% python3 -q
>>> import numpy as np
>>> np.set_printoptions(precision=2, suppress=True, linewidth=160, floatmode="fixed")
>>> def rd(a):
...     return np.round(a, 2) + 0
... 
>>> out = np.array([[5, -3, -1, -1, -1],
...     [4, -6, 3, 6, -3],
...     [-1, -4, 2, -4, 8],
...     [0, 4, -9, -5, -2],
...     [9, 0, -4, 3, 5]])
>>> C = np.array([[-3]])
>>> mat = np.block([[out, np.zeros((5, 1))], [np.zeros((1, 5)), C]])
>>> mat
array([[ 5.00, -3.00, -1.00, -1.00, -1.00,  0.00],
       [ 4.00, -6.00,  3.00,  6.00, -3.00,  0.00],
       [-1.00, -4.00,  2.00, -4.00,  8.00,  0.00],
       [ 0.00,  4.00, -9.00, -5.00, -2.00,  0.00],
       [ 9.00,  0.00, -4.00,  3.00,  5.00,  0.00],
       [ 0.00,  0.00,  0.00,  0.00,  0.00, -3.00]])
>>> # splits into 2 blocks
>>> np.trace(mat)
np.float64(-2.0)
>>> (mat - mat.T) / 2
array([[ 0.00, -3.50,  0.00, -0.50, -5.00,  0.00],
       [ 3.50,  0.00,  3.50,  1.00, -1.50,  0.00],
       [ 0.00, -3.50,  0.00,  2.50,  6.00,  0.00],
       [ 0.50, -1.00, -2.50,  0.00, -2.50,  0.00],
       [ 5.00,  1.50, -6.00,  2.50,  0.00,  0.00],
       [ 0.00,  0.00,  0.00,  0.00,  0.00,  0.00]])
>>> mat @ mat
array([[  5.00,   3.00,  -3.00, -17.00,  -7.00,   0.00],
       [-34.00,  36.00, -58.00, -91.00,  11.00,   0.00],
       [ 49.00,   3.00,  -3.00,  13.00,  77.00,   0.00],
       [  7.00,  -8.00,  47.00,  79.00, -84.00,   0.00],
       [ 94.00,   1.00, -64.00,   7.00, -22.00,   0.00],
       [  0.00,   0.00,   0.00,   0.00,   0.00,   9.00]])
>>> rd(np.abs(np.linalg.eigvals(mat)).max())
np.float64(9.56)
>>> w1 = np.array([[-2, 2], [0, 0], [-2, 1], [1, 0], [1, 0], [0, -1]])
>>> c = np.array([1, -1])
>>> H = np.maximum(mat @ w1 + c, 0)
>>> rd((H > 0).mean(axis=0))
array([0.50, 0.67])
>>> C = np.array([[2, 3, 2], [3, 0, -3]])
>>> (H @ C).round(6).argmax(axis=1)
array([0, 0, 1, 1, 0, 0])
>>> H @ C
array([[ 24.00,   0.00, -24.00],
       [ 30.00,   0.00, -30.00],
       [  6.00,   9.00,   6.00],
       [ 24.00,  36.00,  24.00],
       [ 39.00,   0.00, -39.00],
       [  8.00,   3.00,  -4.00]])
>>> w1 @ C
array([[  2,  -6, -10],
       [  0,   0,   0],
       [ -1,  -6,  -7],
       [  2,   3,   2],
       [  2,   3,   2],
       [ -3,   0,   3]])
>>> K = np.load("a.npy")
>>> K
array([[ 0.00,  0.00,  0.00,  0.00,  0.00, -2.00, -3.00],
       [ 0.00,  0.00,  0.00,  0.00,  0.00,  3.00,  2.00],
       [ 0.00,  0.00,  0.00,  0.00,  0.00, -1.00,  2.00],
       [ 0.00,  0.00,  0.00,  0.00,  0.00,  3.00, -3.00],
       [ 0.00,  0.00,  0.00,  0.00,  0.00, -2.00,  2.00],
       [-2.00,  3.00, -1.00,  3.00, -2.00,  0.00,  0.00],
       [-3.00,  2.00,  2.00, -3.00,  2.00,  0.00,  0.00]])
>>> out = np.array([[3, 3, 1],
...     [0, 1, 0],
...     [2, 2, 2],
...     [3, 3, 0],
...     [2, 0, 2],
...     [3, 2, 0],
...     [2, 1, 2]])
>>> np.einsum("ij->j", K)
array([-5.00,  5.00,  1.00,  0.00,  0.00,  1.00,  0.00])
>>> np.linalg.matrix_rank(K @ out)
np.int64(3)
>>> np.vstack([K, out.T]).shape
(10, 7)
>>> U, sigma, VT = np.linalg.svd(K)
>>> evecs = VT[:(sigma > 1e-8).sum()]
>>> rng = np.random.default_rng(479)
>>> x0 = K[0] + 5 * K[1] + rng.integers(2) * np.eye(7)[0]
>>> x0
array([ 1.00,  0.00,  0.00,  0.00,  0.00, 13.00,  7.00])
>>> np.allclose(evecs.T @ evecs @ x0, x0)
False
>>> rd(np.diag(evecs.T @ evecs))
array([0.50, 0.52, 0.16, 0.57, 0.25, 1.00, 1.00])
>>> np.linalg.matrix_rank(np.vstack([K, x0]))
np.int64(5)
>>> out = K / np.linalg.norm(K, axis=1, keepdims=True)
>>> C2 = out @ out.T
>>> rd(C2)
array([[ 1.00, -0.92, -0.50,  0.20, -0.20,  0.00,  0.00],
       [-0.92,  1.00,  0.12,  0.20, -0.20,  0.00,  0.00],
       [-0.50,  0.12,  1.00, -0.95,  0.95,  0.00,  0.00],
       [ 0.20,  0.20, -0.95,  1.00, -1.00,  0.00,  0.00],
       [-0.20, -0.20,  0.95, -1.00,  1.00,  0.00,  0.00],
       [ 0.00,  0.00,  0.00,  0.00,  0.00,  1.00, -0.11],
       [ 0.00,  0.00,  0.00,  0.00,  0.00, -0.11,  1.00]])
>>> (C2 - 2 * np.eye(7)).round(6).argmax(axis=1)
array([3, 3, 4, 0, 2, 0, 0])
